$ ipython --no-banner

In [1]: import numpy as np

In [2]: from numpy import linalg as LA

In [3]: np.set_printoptions(precision=2, suppress=True, linewidth=100, floatmode="fixed")

In [4]: E = np.array([[-4, -1, -3],
   ...:     [-3, 1, -2],
   ...:     [-2, -2, -2],
   ...:     [0, 0, 0],
   ...:     [0, 0, 0],
   ...:     [0, 0, 0],
   ...:     [0, 0, 0],
   ...:     [0, 0, 0],
   ...:     [0, 0, 0],
   ...:     [-2, 1, -1],
   ...:     [0, 0, 0],
   ...:     [-2, -2, -2],
   ...:     [0, 0, 0],
   ...:     [0, 0, 0]])

In [5]: dist = LA.norm(E[:, None] - E[None], axis=-1)

In [6]: print(LA.norm(E, axis=1))
[5.10 3.74 3.46 0.00 0.00 0.00 0.00 0.00 0.00 2.45 0.00 3.46 0.00 0.00]

In [7]: print(dist[4].round(6).argsort(kind="stable")[:4])
[3 4 5 6]

In [8]: print(LA.norm(E - E.mean(axis=0), axis=1))
[3.91 2.72 2.45 1.19 1.19 1.19 1.19 1.19 1.19 1.64 1.19 2.45 1.19 1.19]

In [9]: print(dist[4])
[5.10 3.74 3.46 0.00 0.00 0.00 0.00 0.00 0.00 2.45 0.00 3.46 0.00 0.00]

In [10]: print(dist.mean(axis=1).argmax())
0

In [11]: print(np.flatnonzero(dist[4] < dist.mean() / 2))
[ 3  4  5  6  7  8 10 12 13]

In [12]: print(np.unravel_index(dist.round(6).argmax(), dist.shape))
(np.int64(0), np.int64(3))

In [13]: print((dist + 1e9 * np.eye(14)).round(6).argmin(axis=1))
[ 1  9 11  4  3  3  3  3  3  1  3  2  3  3]

In [14]: cen = (E - E.mean(axis=0)) / E.std(axis=0)

In [15]: print(np.argwhere(np.abs(cen) > 2))
[[ 0  0]
 [ 0  2]
 [ 2  1]
 [11  1]]

In [16]: c = LA.lstsq(np.delete(cen, 0, axis=1), cen[:, 0])[0]

In [17]: print(round(float(1 - np.var(cen[:, 0] - np.delete(cen, 0, axis=1) @ c)), 2))
1.0

In [18]: vec = np.array([-1, 5, -1])

In [19]: h1 = np.maximum(E @ vec, 0)

In [20]: print(np.flatnonzero(h1 > 1e-9))
[0 1 9]

In [21]: print(E * (h1 > 1e-9)[:, None])
[[-4 -1 -3]
 [-3  1 -2]
 [ 0  0  0]
 [ 0  0  0]
 [ 0  0  0]
 [ 0  0  0]
 [ 0  0  0]
 [ 0  0  0]
 [ 0  0  0]
 [-2  1 -1]
 [ 0  0  0]
 [ 0  0  0]
 [ 0  0  0]
 [ 0  0  0]]

In [22]: print(np.maximum(E @ vec, 0) - np.maximum(-E @ vec, 0))
[ 2 10 -6  0  0  0  0  0  0  8  0 -6  0  0]

In [23]: vec = np.array([2, 2, 2])

In [24]: target = E @ vec

In [25]: print(target)
[-16  -8 -12   0   0   0   0   0   0  -4   0 -12   0   0]

In [26]: print(LA.solve(E.T @ E, E.T @ target))
[2.00 2.00 2.00]

In [27]: rng = np.random.default_rng(319135)

In [28]: target = target + 0.1 * rng.normal(size=14)

In [29]: print(target)
[-15.85  -7.99 -12.05  -0.07   0.16  -0.06   0.04  -0.03  -0.16  -3.96   0.03 -11.93  -0.07   0.03]

In [30]: c, *_ = LA.lstsq(E, target)

In [31]: print(np.round(LA.norm(target - E @ c), 2))
0.28

In [32]: print(c.round())
[2.00 2.00 2.00]

In [33]: K = np.array([[0, 2, 1], [0, 0, 0], [0, 0, 0]])

In [34]: left, sv, VT = LA.svd(K)

In [35]: vecs = VT[:(sv > 1e-8).sum()]

In [36]: vec = K[2] + 2 * K[1] + rng.integers(2) * np.eye(3)[1]

In [37]: print(vec)
[0.00 1.00 0.00]

In [38]: print(round(float(LA.norm(vec - vecs.T @ vecs @ vec)), 2))
0.45

In [39]: print(vecs.T @ vecs)
[[0.00 0.00 0.00]
 [0.00 0.80 0.40]
 [0.00 0.40 0.20]]

In [40]: print(LA.matrix_rank(np.vstack([K, vec])))
2

In [41]: print(np.diag(vecs.T @ vecs))
[0.00 0.80 0.20]

In [42]: W0 = np.loadtxt("case6.csv", delimiter=",")

In [43]: print(W0)
[[-0.66 -0.66  0.86 -0.50]
 [ 0.66  0.66 -0.86  0.50]
 [ 0.00  0.00  0.00  0.00]
 [-0.92 -0.92  0.99 -0.80]
 [-0.45 -0.45  0.65 -0.32]
 [-0.56 -0.56  0.78 -0.41]
 [ 0.45  0.45 -0.65  0.32]
 [ 0.98  0.98 -1.00  0.93]
 [-0.31 -0.31  0.48 -0.22]
 [ 0.56  0.56 -0.78  0.41]]

In [44]: left, sv, VT = LA.svd(W0)

In [45]: vecs = VT[:(sv > 1e-8).sum()]

In [46]: vec = W0[8] + -2 * W0[1] + rng.integers(2) * np.eye(4)[3]

In [47]: print(vec)
[-1.63 -1.63  2.20 -0.22]

In [48]: print(np.round(vecs.T @ vecs, 2) + 0)
[[0.50 0.50 0.00 0.00]
 [0.50 0.50 0.00 0.00]
 [0.00 0.00 1.00 0.00]
 [0.00 0.00 0.00 1.00]]

In [49]: print(np.diag(vecs.T @ vecs))
[0.50 0.50 1.00 1.00]

In [50]: print(np.allclose(vecs.T @ vecs @ vec, vec))
True

In [51]: print(np.allclose(W0[:-1].T @ LA.lstsq(W0[:-1].T, W0[-1])[0], W0[-1]))
True

In [52]: print(LA.lstsq(W0[:-1].T, W0[-1])[2])
3

In [53]: print(round(float(LA.norm(W0[9], 1)), 2), np.round(LA.norm(W0[9], np.inf), 2))
2.31 0.78

In [54]: print(np.round(LA.norm(W0, "nuc"), 2))
4.36

In [55]: print(round(LA.norm(W0) ** 2 / LA.norm(W0, 2) ** 2, 2))
1.01

In [56]: dist = LA.norm(W0[:, None] - W0[None], axis=-1)

In [57]: print(dist[9])
[2.55 0.19 1.18 3.00 2.15 2.37 0.22 0.82 1.87 0.00]

In [58]: print(dist[:5, :5])
[[0.00 2.73 1.36 0.49 0.41]
 [2.73 0.00 1.36 3.18 2.33]
 [1.36 1.36 0.00 1.82 0.96]
 [0.49 3.18 1.82 0.00 0.89]
 [0.41 2.33 0.96 0.89 0.00]]

In [59]: print(LA.matrix_rank(dist ** 2))
5

In [60]: print(np.flatnonzero(dist[9] < dist.mean() / 2))
[1 6 9]

In [61]: print(np.unravel_index(dist.round(6).argmax(), dist.shape))
(np.int64(3), np.int64(7))

In [62]: print(dist.shape)
(10, 10)

In [63]: print(LA.norm(W0 - W0.mean(axis=0), axis=1))
[1.31 1.42 0.06 1.77 0.91 1.13 1.02 2.00 0.63 1.24]

In [64]: Z = W0[[3, 0]].astype(float)

In [65]: for _ in range(4):
    ...:     lab = LA.norm(W0[:, None] - Z, axis=-1).argmin(axis=1)
    ...:     Z = np.array([W0[lab == j].mean(axis=0) for j in range(2)])
    ...: 

In [66]: print(lab)
[0 1 1 0 0 0 1 1 0 1]

In [67]: print(np.bincount(lab))
[5 5]

In [68]: print(Z[1] - Z[0])
[ 1.11  1.11 -1.41  0.88]

In [69]: print(np.abs(Z[1] - Z[0]).argmax())
2

In [70]: F = np.array([[107, 64, 100, 32, 78],
    ...:     [64, 62, 59, 31, 36],
    ...:     [100, 59, 166, 101, 126],
    ...:     [32, 31, 101, 86, 70],
    ...:     [78, 36, 126, 70, 100]])

In [71]: other = F / LA.norm(F, axis=1, keepdims=True)

In [72]: G = other @ other.T

In [73]: print((np.abs(G) > 0.9).astype(int))
[[1 1 1 0 1]
 [1 1 1 0 0]
 [1 1 1 1 1]
 [0 0 1 1 1]
 [1 0 1 1 1]]

In [74]: print(round(np.degrees(np.arccos(np.clip(G[3, 0], -1, 1))), 2))
32.97

In [75]: print(G)
[[1.00 0.97 0.94 0.84 0.94]
 [0.97 1.00 0.91 0.83 0.89]
 [0.94 0.91 1.00 0.97 1.00]
 [0.84 0.83 0.97 1.00 0.96]
 [0.94 0.89 1.00 0.96 1.00]]

In [76]: print(np.round(LA.norm(F, 2) / LA.norm(F), 2))
0.98

In [77]: print([round(float(x), 2) for x in LA.svd(F, compute_uv=False)[:3]])
[411.15, 77.31, 32.54]

In [78]: print(LA.cond(F) > 100)
True

In [79]: print(np.allclose(F @ F.T, F.T @ F))
True

In [80]: print(np.round(np.sort(np.abs(LA.eigvals(F))), 2) + 0)
[  0.00   0.00  32.54  77.31 411.15]

In [81]: print((F + F.T) / 2)
[[107.00  64.00 100.00  32.00  78.00]
 [ 64.00  62.00  59.00  31.00  36.00]
 [100.00  59.00 166.00 101.00 126.00]
 [ 32.00  31.00 101.00  86.00  70.00]
 [ 78.00  36.00 126.00  70.00 100.00]]

In [82]: print(np.round(LA.eigvals(F), 2) + 0)
[411.15  77.31  32.54   0.00   0.00]

In [83]: print(np.einsum("ii->", F))
521

In [84]: print(np.kron(np.eye(2, dtype=int), F))
[[107  64 100  32  78   0   0   0   0   0]
 [ 64  62  59  31  36   0   0   0   0   0]
 [100  59 166 101 126   0   0   0   0   0]
 [ 32  31 101  86  70   0   0   0   0   0]
 [ 78  36 126  70 100   0   0   0   0   0]
 [  0   0   0   0   0 107  64 100  32  78]
 [  0   0   0   0   0  64  62  59  31  36]
 [  0   0   0   0   0 100  59 166 101 126]
 [  0   0   0   0   0  32  31 101  86  70]
 [  0   0   0   0   0  78  36 126  70 100]]

In [85]: print(F[4] @ F[2])
50510

In [86]: print(LA.norm(F, axis=0))
[180.70 116.95 259.06 156.47 195.34]

In [87]: print(round(LA.norm(F) ** 2 / LA.norm(F, 2) ** 2, 2))
1.04

In [88]: print(np.round(LA.norm(F, 1), 2), np.round(LA.norm(F, np.inf), 2))
552.0 552.0

In [89]: print(np.round(LA.norm(F[4], 1), 2), np.round(LA.norm(F[4], np.inf), 2))
410.0 126.0

In [90]: print(LA.norm(F, axis=1))
[180.70 116.95 259.06 156.47 195.34]

In [91]: Z = np.array([[0.1, 0.4, -0.1, 0.9], [0.3, 2.4, 1.4, 2.6], [1.5, -1.1, -1.2, 0.3]])

In [92]: m1 = np.array([[5, -5, 7],
    ...:     [-6, 2, 0],
    ...:     [1, -6, -4],
    ...:     [4, 3, 3],
    ...:     [-7, -9, 0],
    ...:     [-3, -7, 7],
    ...:     [-4, -2, -7],
    ...:     [-8, -8, 0],
    ...:     [9, -7, -7],
    ...:     [7, -1, 8],
    ...:     [-4, -3, 1],
    ...:     [-9, 4, -8],
    ...:     [-7, 5, -5],
    ...:     [-8, 3, 6],
    ...:     [1, 0, 4],
    ...:     [7, -1, -3],
    ...:     [-1, 6, -3],
    ...:     [-3, 1, 2],
    ...:     [9, 1, 6]]) @ Z + 0.3 * rng.normal(size=(19, 4))

In [93]: print(m1)
[[  9.61 -17.82 -15.85  -5.92]
 [  0.35   2.44   3.98  -0.12]
 [ -7.55  -9.54  -3.38 -15.66]
 [  5.26   5.41  -0.45  12.53]
 [ -3.51 -24.73 -11.49 -29.13]
 [  8.09 -25.87 -18.22 -19.35]
 [-11.51   1.45   5.89 -10.13]
 [ -3.59 -22.52 -10.18 -28.00]
 [-11.64  -5.78  -2.43 -12.72]
 [ 12.70  -8.39 -11.95   5.79]
 [  0.19  -9.52  -5.32 -11.05]
 [-12.19  14.63  16.33  -0.32]
 [ -6.97  13.97  13.85   5.05]
 [  8.85  -2.41  -2.20   2.33]
 [  5.65  -3.83  -4.69   2.80]
 [ -4.24   4.02   1.59   3.16]
 [ -2.80  17.17  11.92  13.41]
 [  2.75  -1.41  -0.41   0.76]
 [ 10.15  -0.84  -7.22  12.22]]

In [94]: vec = np.array([8, 4, 5, 5])

In [95]: target = m1 @ vec

In [96]: c, lr = np.zeros(4), 1 / LA.norm(m1, 2) ** 2

In [97]: for i in range(50):
    ...:     c -= lr * m1.T @ (m1 @ c - target)
    ...:     if i % 10 == 0: print(i, round(LA.norm(m1 @ c - target), 2))
    ...: 
0 185.35
10 54.31
20 48.16
30 42.76
40 37.97

In [98]: print(round(float(LA.cond(m1)), 2))
65.34
